$ ipython --no-banner

In [1]: import numpy as np

In [2]: from numpy import linalg as LA

In [3]: np.set_printoptions(precision=1, suppress=True, linewidth=100)

In [4]: M = np.loadtxt("out16.csv", delimiter=",")

In [5]: M
Out[5]: 
array([[ 3., -2.,  2., -1.],
       [ 2., -3.,  1., -2.],
       [ 4., -1.,  3.,  0.],
       [ 3., -2.,  2., -1.],
       [ 4., -1.,  3.,  0.],
       [ 2., -3.,  1., -2.]])

In [6]: round(float(np.trace(LA.pinv(M) @ M)), 1)
Out[6]: 2.0

In [7]: np.round(M @ LA.pinv(M) @ M, 1) + 0
Out[7]: 
array([[ 3., -2.,  2., -1.],
       [ 2., -3.,  1., -2.],
       [ 4., -1.,  3.,  0.],
       [ 3., -2.,  2., -1.],
       [ 4., -1.,  3.,  0.],
       [ 2., -3.,  1., -2.]])

In [8]: LA.lstsq(M[:-1].T, M[-1])[2]
Out[8]: np.int32(2)

In [9]: np.unique(M.round(6), axis=0).shape
Out[9]: (3, 4)

In [10]: U, sigma, VT = LA.svd(M)

In [11]: sigma.round(1) + 0
Out[11]: array([10.4,  3.9,  0. ,  0. ])

In [12]: M2 = U[:, :2] @ np.diag(sigma[:2]) @ VT[:2]

In [13]: M2.round(1) + 0
Out[13]: 
array([[ 3., -2.,  2., -1.],
       [ 2., -3.,  1., -2.],
       [ 4., -1.,  3.,  0.],
       [ 3., -2.,  2., -1.],
       [ 4., -1.,  3.,  0.],
       [ 2., -3.,  1., -2.]])

In [14]: np.round(np.abs(M - M2).max(), 1)
Out[14]: np.float64(0.0)

In [15]: round(LA.norm(M - M2, 2), 1), round(sigma[2], 1)
Out[15]: (np.float64(0.0), np.float64(0.0))

In [16]: LA.matrix_rank(M2)
Out[16]: np.int64(2)

In [17]: W0 = np.load("test15.npy")

In [18]: print(W0)
[[ 2  0 -2 -2  0  0  0]
 [ 1  0 -1  0 -1  2  0]
 [ 1 -2  1 -2  2 -2  4]
 [ 0 -1  1 -2  0 -1  2]
 [ 2 -2  1  1  0 -1  4]
 [ 1  2 -1  1  0  2 -4]]

In [19]: U, sigma, VT = LA.svd(W0, full_matrices=False)

In [20]: round(np.sqrt((sigma ** 2).sum()), 1), round(LA.norm(W0), 1)
Out[20]: (np.float64(10.9), np.float64(10.9))

In [21]: print(sigma / sigma[0])
[1.  0.4 0.4 0.2 0.1 0.1]

In [22]: np.round(U.T @ W0 @ VT.T, 1) + 0
Out[22]: 
array([[9.2, 0. , 0. , 0. , 0. , 0. ],
       [0. , 4. , 0. , 0. , 0. , 0. ],
       [0. , 0. , 3.4, 0. , 0. , 0. ],
       [0. , 0. , 0. , 2. , 0. , 0. ],
       [0. , 0. , 0. , 0. , 1.2, 0. ],
       [0. , 0. , 0. , 0. , 0. , 0.9]])

In [23]: np.abs(VT[0])
Out[23]: array([0.1, 0.4, 0.2, 0.2, 0.1, 0.4, 0.8])

In [24]: np.allclose(U * sigma @ VT, W0)
Out[24]: True

In [25]: (sigma > 1e-8).sum()
Out[25]: np.int64(6)

In [26]: M2 = W0[0, 0] * W0[1:] - np.outer(W0[1:, 0], W0[0])

In [27]: M2
Out[27]: 
array([[ 0,  0,  0,  2, -2,  4,  0],
       [ 0, -4,  4, -2,  4, -4,  8],
       [ 0, -2,  2, -4,  0, -2,  4],
       [ 0, -4,  6,  6,  0, -2,  8],
       [ 0,  4,  0,  4,  0,  4, -8]])

In [28]: LA.matrix_rank(M2), LA.matrix_rank(W0)
Out[28]: (np.int64(5), np.int64(6))

In [29]: M2 = np.array([[2, 2, 3], [1, 2, 1]])

In [30]: X = M2.T @ M2

In [31]: X
Out[31]: 
array([[ 5,  6,  7],
       [ 6,  8,  8],
       [ 7,  8, 10]])

In [32]: r = LA.matrix_rank(X)

In [33]: r
Out[33]: np.int64(2)

In [34]: N = LA.svd(X)[2][r:].T

In [35]: [int(LA.matrix_rank(np.delete(X, i, axis=0))) for i in range(3)]
Out[35]: [2, 2, 2]

In [36]: np.round(X @ N, 1) + 0
Out[36]: 
array([[0.],
       [0.],
       [0.]])

In [37]: np.allclose(X @ N, 0)
Out[37]: True

In [38]: N.shape
Out[38]: (3, 1)

In [39]: LA.matrix_rank(X.T @ X), LA.matrix_rank(X @ X.T)
Out[39]: (np.int64(2), np.int64(2))

In [40]: N[:, 0] / N[np.abs(N[:, 0]).round(6).argmax(), 0]
Out[40]: array([ 1. , -0.2, -0.5])

In [41]: np.abs(np.diag(LA.qr(X)[1])) > 1e-9
Out[41]: array([ True,  True, False])

In [42]: X @ LA.pinv(X) @ X
Out[42]: 
array([[ 5.,  6.,  7.],
       [ 6.,  8.,  8.],
       [ 7.,  8., 10.]])

In [43]: vals, V = LA.eigh(X)

In [44]: x0 = np.array([-5, 8, -1])

In [45]: x0 @ X @ x0
Out[45]: np.int64(109)

In [46]: print(np.abs(X).sum(axis=1).max(), np.round(np.abs(vals).max(), 1))
25 22.0

In [47]: LA.eigvalsh(X[1:, 1:])
Out[47]: array([ 0.9, 17.1])

In [48]: (np.sign(V[:, -1].round(6)) == np.sign(V[0, -1].round(6))).astype(int)
Out[48]: array([1, 1, 1])

In [49]: V * np.abs(vals) @ V.T
Out[49]: 
array([[ 5.,  6.,  7.],
       [ 6.,  8.,  8.],
       [ 7.,  8., 10.]])

In [50]: round(x0 @ X @ x0 / (x0 @ x0), 1), round(float(vals[0]), 1), np.round(vals[-1], 1)
Out[50]: (np.float64(1.2), -0.0, np.float64(22.0))
